$ python3 -q
>>> import numpy as np
>>> np.set_printoptions(suppress=True, linewidth=100)
>>> feats = np.load("mat.npy")
>>> feats
array([[ 0.3,  0.8,  0.6],
       [ 0.2, -0.7,  0.2],
       [-0.4,  0.6, -0.7],
       [ 0.5,  0.3,  1.2],
       [-1. , -0.4, -1.8],
       [-0.6, -0.6, -1.1],
       [ 0.1, -0.9,  0.2],
       [ 0.9,  2. ,  1.8],
       [ 0. , -1.1,  0. ],
       [ 1.6,  0.3,  3.1],
       [-0.7, -0.8, -1.5],
       [ 1. , -0.2,  2. ],
       [ 0.7,  0.4,  1.5],
       [ 0.6,  1.2,  1.1],
       [-1.3, -1.2, -2.3],
       [-0.5, -0.3, -1.1],
       [-0.1,  0.6, -0.2]])
>>> np.unravel_index(np.abs(feats).argmax(), feats.shape)
(np.int64(9), np.int64(2))
>>> feats.shape
(17, 3)
>>> np.round(np.diff(feats, axis=0), 1)
array([[-0.1, -1.5, -0.4],
       [-0.6,  1.3, -0.9],
       [ 0.9, -0.3,  1.9],
       [-1.5, -0.7, -3. ],
       [ 0.4, -0.2,  0.7],
       [ 0.7, -0.3,  1.3],
       [ 0.8,  2.9,  1.6],
       [-0.9, -3.1, -1.8],
       [ 1.6,  1.4,  3.1],
       [-2.3, -1.1, -4.6],
       [ 1.7,  0.6,  3.5],
       [-0.3,  0.6, -0.5],
       [-0.1,  0.8, -0.4],
       [-1.9, -2.4, -3.4],
       [ 0.8,  0.9,  1.2],
       [ 0.4,  0.9,  0.9]])
>>> np.round(feats.mean(axis=0), 1) + 0
array([0.1, 0. , 0.2])
>>> np.count_nonzero(feats)
np.int64(49)
>>> np.round(feats.sum(axis=0), 1) + 0
array([1.3, 0. , 3. ])
>>> np.linalg.matrix_rank(feats)
np.int64(3)
>>> np.round(feats.sum(axis=1), 1)
array([ 1.7, -0.3, -0.5,  2. , -3.2, -2.3, -0.6,  4.7, -1.1,  5. , -3. ,  2.8,  2.6,  2.9, -4.8,
       -1.9,  0.3])
>>> np.zeros(17, 3)
Traceback (most recent call last):
  File "<python-input-12>", line 1, in <module>
    np.zeros(17, 3)
    ~~~~~~~~^^^^^^^
TypeError: Cannot interpret '3' as a data type
>>> Ac = feats - feats.mean(axis=0)
>>> evecs = np.linalg.svd(Ac)[2][:2]
>>> M2 = Ac - Ac @ evecs.T @ evecs
>>> np.linalg.norm(M2, axis=1).round(6).argmax()
np.int64(1)
>>> np.round(np.diag(evecs.T @ evecs), 1)
array([0.2, 1. , 0.8])
>>> O, R = np.linalg.qr(feats)
>>> round(abs(R[0, 0]), 1), round(np.linalg.norm(feats[:, 0]), 1)
(np.float64(3.1), np.float64(3.1))
>>> np.round(O @ R, 1) + 0
array([[ 0.3,  0.8,  0.6],
       [ 0.2, -0.7,  0.2],
       [-0.4,  0.6, -0.7],
       [ 0.5,  0.3,  1.2],
       [-1. , -0.4, -1.8],
       [-0.6, -0.6, -1.1],
       [ 0.1, -0.9,  0.2],
       [ 0.9,  2. ,  1.8],
       [ 0. , -1.1,  0. ],
       [ 1.6,  0.3,  3.1],
       [-0.7, -0.8, -1.5],
       [ 1. , -0.2,  2. ],
       [ 0.7,  0.4,  1.5],
       [ 0.6,  1.2,  1.1],
       [-1.3, -1.2, -2.3],
       [-0.5, -0.3, -1.1],
       [-0.1,  0.6, -0.2]])
>>> d = np.linalg.norm(feats[:, None] - feats[None], axis=-1)
>>> d.mean(axis=1).argmax()
np.int64(9)
>>> d[2].round(6).argsort(kind="stable")[:4]
array([ 2, 16, 15,  5])
>>> np.round(np.linalg.norm(feats - feats.mean(axis=0), axis=1), 1)
array([0.9, 0.7, 1.2, 1.1, 2.3, 1.6, 0.9, 2.7, 1.1, 3.3, 2. , 2.1, 1.5, 1.6, 3.1, 1.4, 0.7])
>>> F = np.loadtxt("out17.csv", delimiter=",")
>>> F.round(1)
array([[-0.8, -0.3,  0.6, -0.6, -1.4],
       [-1.8,  0.3, -0.5, -0.6,  0.3],
       [-1.9,  0.3, -0.7, -0.4,  0.2],
       [ 0.5,  0.4,  0.1,  1. , -0.9]])
>>> np.round(np.linalg.norm(F, axis=0), 1)
array([2.8, 0.7, 1.1, 1.4, 1.7])
>>> round(np.linalg.norm(F[2], 1), 1), round(float(np.linalg.norm(F[2], np.inf)), 1)
(np.float64(3.6), 1.9)
>>> round(np.linalg.norm(F, 2), 1)
np.float64(3.1)
>>> np.round(F[2] @ F[1], 1)
np.float64(4.2)
>>> np.round(np.linalg.norm(F, axis=1), 1)
array([1.8, 2. , 2.1, 1.5])
>>> W0 = np.loadtxt("layer14.csv", delimiter=",")
>>> W0.round(1)
array([[-0.2,  0.3, -0.1],
       [ 0.1, -0.1,  0.1],
       [ 0.9, -1. ,  0.5],
       [-1.9,  2.2, -1. ],
       [-1. ,  1.2, -0.5]])
>>> rng = np.random.default_rng(99928)
>>> M2 = W0 + rng.integers(-2, 3, (5, 1)) @ rng.integers(-2, 3, (1, 3))
>>> M2.round(1) + 0
array([[ 1.8,  2.3, -1.1],
       [-1.9, -2.1,  1.1],
       [-3.1, -5. ,  2.5],
       [-3.9,  0.2,  0. ],
       [-3. , -0.8,  0.5]])
>>> np.linalg.matrix_rank(M2 - W0, tol=1e-8)
np.int64(1)
>>> np.round(M2 - W0, 1)
array([[ 2.,  2., -1.],
       [-2., -2.,  1.],
       [-4., -4.,  2.],
       [-2., -2.,  1.],
       [-2., -2.,  1.]])
>>> np.round(np.linalg.svd(M2 - W0, compute_uv=False), 1) + 0
array([8.5, 0. , 0. ])
